In [1]: import numpy as np

In [2]: from numpy import linalg as LA

In [3]: np.set_printoptions(precision=3, suppress=True, linewidth=200, sign=" ")

In [4]: M = np.load("case7.npy")

In [5]: M
Out[5]: 
array([[ 3,  2,  1,  2,  3],
       [ 9,  6,  3,  6,  9],
       [-9, -6, -3, -6, -9],
       [ 0,  0,  0,  0,  0]])

In [6]: rank = LA.matrix_rank(M)

In [7]: rank
Out[7]: np.int64(1)

In [8]: null = LA.svd(M)[2][rank:].T

In [9]: [int(LA.matrix_rank(M[:i])) for i in range(1, len(M) + 1)]
Out[9]: [1, 1, 1, 1]

In [10]: np.allclose(M @ null, 0)
Out[10]: True

In [11]: null @ null.T
Out[11]: 
array([[ 0.667, -0.222, -0.111, -0.222, -0.333],
       [-0.222,  0.852, -0.074, -0.148, -0.222],
       [-0.111, -0.074,  0.963, -0.074, -0.111],
       [-0.222, -0.148, -0.074,  0.852, -0.222],
       [-0.333, -0.222, -0.111, -0.222,  0.667]])

In [12]: null.shape
Out[12]: (5, 4)

In [13]: U, sigma, Vh = LA.svd(M)

In [14]: sigma.round(3) + 0
Out[14]: array([ 22.65,   0.  ,   0.  ,   0.  ])

In [15]: np.argmax(sigma[:-1] / (sigma[1:] + 1e-6)) + 1
Out[15]: np.int64(1)

In [16]: other = U[:, :1] @ np.diag(sigma[:1]) @ Vh[:1]

In [17]: LA.matrix_rank(M, rtol=0.05)
Out[17]: np.int64(1)

In [18]: round(float(np.abs(M - other).max()), 3)
Out[18]: 0.0

In [19]: LA.matrix_rank(other)
Out[19]: np.int64(1)

In [20]: round(LA.norm(M - other, 2), 3), np.round(sigma[1], 3)
Out[20]: (np.float64(0.0), np.float64(0.0))

In [21]: np.diff(M, axis=0)
Out[21]: 
array([[  6,   4,   2,   4,   6],
       [-18, -12,  -6, -12, -18],
       [  9,   6,   3,   6,   9]])

In [22]: LA.matrix_rank(M)
Out[22]: np.int64(1)

In [23]: M[4]
---------------------------------------------------------------------------
IndexError                                Traceback (most recent call last)
Cell In[23], line 1
----> 1 M[4]

IndexError: index 4 is out of bounds for axis 0 with size 4

In [24]: LA.rank(M)
---------------------------------------------------------------------------
AttributeError                            Traceback (most recent call last)
Cell In[24], line 1
----> 1 LA.rank(M)

AttributeError: module 'numpy.linalg' has no attribute 'rank'

In [25]: np.unravel_index(np.abs(M).argmax(), M.shape)
Out[25]: (np.int64(1), np.int64(0))

In [26]: np.count_nonzero(M)
Out[26]: np.int64(15)

In [27]: M.sum(axis=1)
Out[27]: array([ 11,  33, -33,   0])

In [28]: F = np.load("m.npy")

In [29]: F
Out[29]: 
array([[ 0,  0,  0],
       [ 0,  0,  0],
       [ 0,  0,  0],
       [-2,  2,  3],
       [-2,  2,  3],
       [ 0,  1,  1],
       [ 0,  1,  1],
       [ 0,  0,  0],
       [-3,  1, -3],
       [ 0,  0,  0],
       [ 0,  0,  0],
       [-5,  3,  0],
       [ 0,  0,  0],
       [-2,  2,  3],
       [ 0,  0,  0],
       [-3,  1, -3],
       [ 0,  0,  0]])

In [30]: Xc = F - F.mean(axis=0)

In [31]: evecs = LA.svd(Xc)[2][:2]

In [32]: other = Xc - Xc @ evecs.T @ evecs

In [33]: other.std(axis=0)
Out[33]: array([ 0.092,  0.161,  0.047])

In [34]: LA.norm(other, axis=1).round(6).argmax()
Out[34]: np.int64(5)

In [35]: X = np.loadtxt("arr.csv", delimiter=",")

In [36]: X
Out[36]: 
array([[ 2., -6., -3.],
       [-9.,  1.,  0.],
       [-7.,  5., -1.]])

In [37]: Xc = (F - F.mean(axis=0)) / F.std(axis=0)

In [38]: Xc.std(axis=0)
Out[38]: array([ 1.,  1.,  1.])

In [39]: np.argwhere(np.abs(Xc) > 2)
Out[39]: 
array([[  8,   2],
       [ 11,   0],
       [ 11,   1],
       [ 15,   2]])

In [40]: beta = LA.lstsq(np.delete(Xc, 0, axis=1), Xc[:, 0])[0]

In [41]: np.abs(beta).argmax()
Out[41]: np.int64(0)

In [42]: rng = np.random.default_rng(964)

In [43]: other = X + rng.integers(-2, 3, (3, 2)) @ rng.integers(-2, 3, (2, 3))

In [44]: other
Out[44]: 
array([[  4.,  -5.,  -4.],
       [ -9.,   1.,   0.],
       [-11.,   8.,   0.]])

In [45]: other - X
Out[45]: 
array([[ 2.,  1., -1.],
       [ 0.,  0.,  0.],
       [-4.,  3.,  1.]])

In [46]: other = X / np.sqrt((X ** 2).mean(axis=1, keepdims=True))

In [47]: LA.matrix_rank(other) == LA.matrix_rank(X)
Out[47]: np.True_

In [48]: LA.norm(other, axis=1)
Out[48]: array([ 1.732,  1.732,  1.732])

In [49]: other[2]
Out[49]: array([-1.4,  1. , -0.2])

In [50]: LA.matrix_rank(X - X.mean(axis=1, keepdims=True))
Out[50]: np.int64(2)

In [51]: other = np.array([[4], [4], [2]])

In [52]: K = np.block([[np.zeros((3, 3)), other], [other.T, np.zeros((1, 1))]])

In [53]: K
Out[53]: 
array([[ 0.,  0.,  0.,  4.],
       [ 0.,  0.,  0.,  4.],
       [ 0.,  0.,  0.,  2.],
       [ 4.,  4.,  2.,  0.]])

In [54]: # column 1 repeats column 0

In [55]: vals, evecs = LA.eigh(K)

In [56]: vec = np.array([1, 0, -5, 4])

In [57]: np.round(evecs * np.abs(vals) @ evecs.T, 3) + 0
Out[57]: 
array([[ 2.667,  2.667,  1.333,  0.   ],
       [ 2.667,  2.667,  1.333,  0.   ],
       [ 1.333,  1.333,  0.667,  0.   ],
       [ 0.   ,  0.   ,  0.   ,  6.   ]])

In [58]: np.abs(K).sum(axis=1).max(), np.abs(vals).max()
Out[58]: (np.float64(10.0), np.float64(6.0))

In [59]: (np.sign(evecs[:, -1].round(6)) == np.sign(evecs[0, -1].round(6))).astype(int)
Out[59]: array([ 1,  1,  1,  1])

In [60]: round(vec @ K @ vec / (vec @ vec), 3), vals[0], vals[-1]
Out[60]: (np.float64(-1.143), np.float64(-6.0), np.float64(6.0))

In [61]: U, sigma, Vh = LA.svd(M)

In [62]: evecs = Vh[:(sigma > 1e-8).sum()]

In [63]: vec = M[3] + 4 * M[1] + rng.integers(2) * np.eye(5)[3]

In [64]: vec
Out[64]: array([ 36.,  24.,  12.,  25.,  36.])

In [65]: evecs.T @ evecs
Out[65]: 
array([[ 0.333,  0.222,  0.111,  0.222,  0.333],
       [ 0.222,  0.148,  0.074,  0.148,  0.222],
       [ 0.111,  0.074,  0.037,  0.074,  0.111],
       [ 0.222,  0.148,  0.074,  0.148,  0.222],
       [ 0.333,  0.222,  0.111,  0.222,  0.333]])

In [66]: np.diag(evecs.T @ evecs)
Out[66]: array([ 0.333,  0.148,  0.037,  0.148,  0.333])

In [67]: LA.matrix_rank(np.vstack([M, vec]))
Out[67]: np.int64(2)

In [68]: np.allclose(evecs.T @ evecs @ vec, vec)
Out[68]: False

In [69]: def softmax(z):
    ...:     e = np.exp(z - z.max(axis=-1, keepdims=True))
    ...:     return e / e.sum(axis=-1, keepdims=True)
    ...: 

In [70]: np.round(softmax(10 * K[2]), 3) + 0
Out[70]: array([ 0.,  0.,  0.,  1.])

In [71]: softmax(K).sum(axis=1)
Out[71]: array([ 1.,  1.,  1.,  1.])

In [72]: scores = K @ K.T / np.sqrt(4)

In [73]: np.round(softmax(scores + np.triu(np.full(scores.shape, -np.inf), 1)), 3) + 0
Out[73]: 
array([[ 1.   ,  0.   ,  0.   ,  0.   ],
       [ 0.5  ,  0.5  ,  0.   ,  0.   ],
       [ 0.468,  0.468,  0.063,  0.   ],
       [ 0.   ,  0.   ,  0.   ,  1.   ]])

In [74]: softmax(scores)[2] @ K
Out[74]: array([ 0.034,  0.034,  0.017,  3.84 ])

In [75]: np.round(softmax(scores), 3) + 0
Out[75]: 
array([[ 0.495,  0.495,  0.009,  0.   ],
       [ 0.495,  0.495,  0.009,  0.   ],
       [ 0.464,  0.464,  0.063,  0.009],
       [ 0.   ,  0.   ,  0.   ,  1.   ]])

In [76]: np.einsum("ij,ji->", K, K)
Out[76]: np.float64(72.0)

In [77]: np.kron(np.eye(2, dtype=int), K)
Out[77]: 
array([[ 0.,  0.,  0.,  4.,  0.,  0.,  0.,  0.],
       [ 0.,  0.,  0.,  4.,  0.,  0.,  0.,  0.],
       [ 0.,  0.,  0.,  2.,  0.,  0.,  0.,  0.],
       [ 4.,  4.,  2.,  0.,  0.,  0.,  0.,  0.],
       [ 0.,  0.,  0.,  0.,  0.,  0.,  0.,  4.],
       [ 0.,  0.,  0.,  0.,  0.,  0.,  0.,  4.],
       [ 0.,  0.,  0.,  0.,  0.,  0.,  0.,  2.],
       [ 0.,  0.,  0.,  0.,  4.,  4.,  2.,  0.]])

In [78]: np.einsum("ii->", K)
Out[78]: np.float64(0.0)

In [79]: np.round(np.poly(K), 3) + 0
Out[79]: array([  1.,   0., -36.,   0.,   0.])

In [80]: round(float(LA.eigvals(K).sum().real), 3)
Out[80]: 0.0

In [81]: np.round(LA.eigvals(K), 3) + 0
Out[81]: array([-6.,  0.,  6.,  0.])
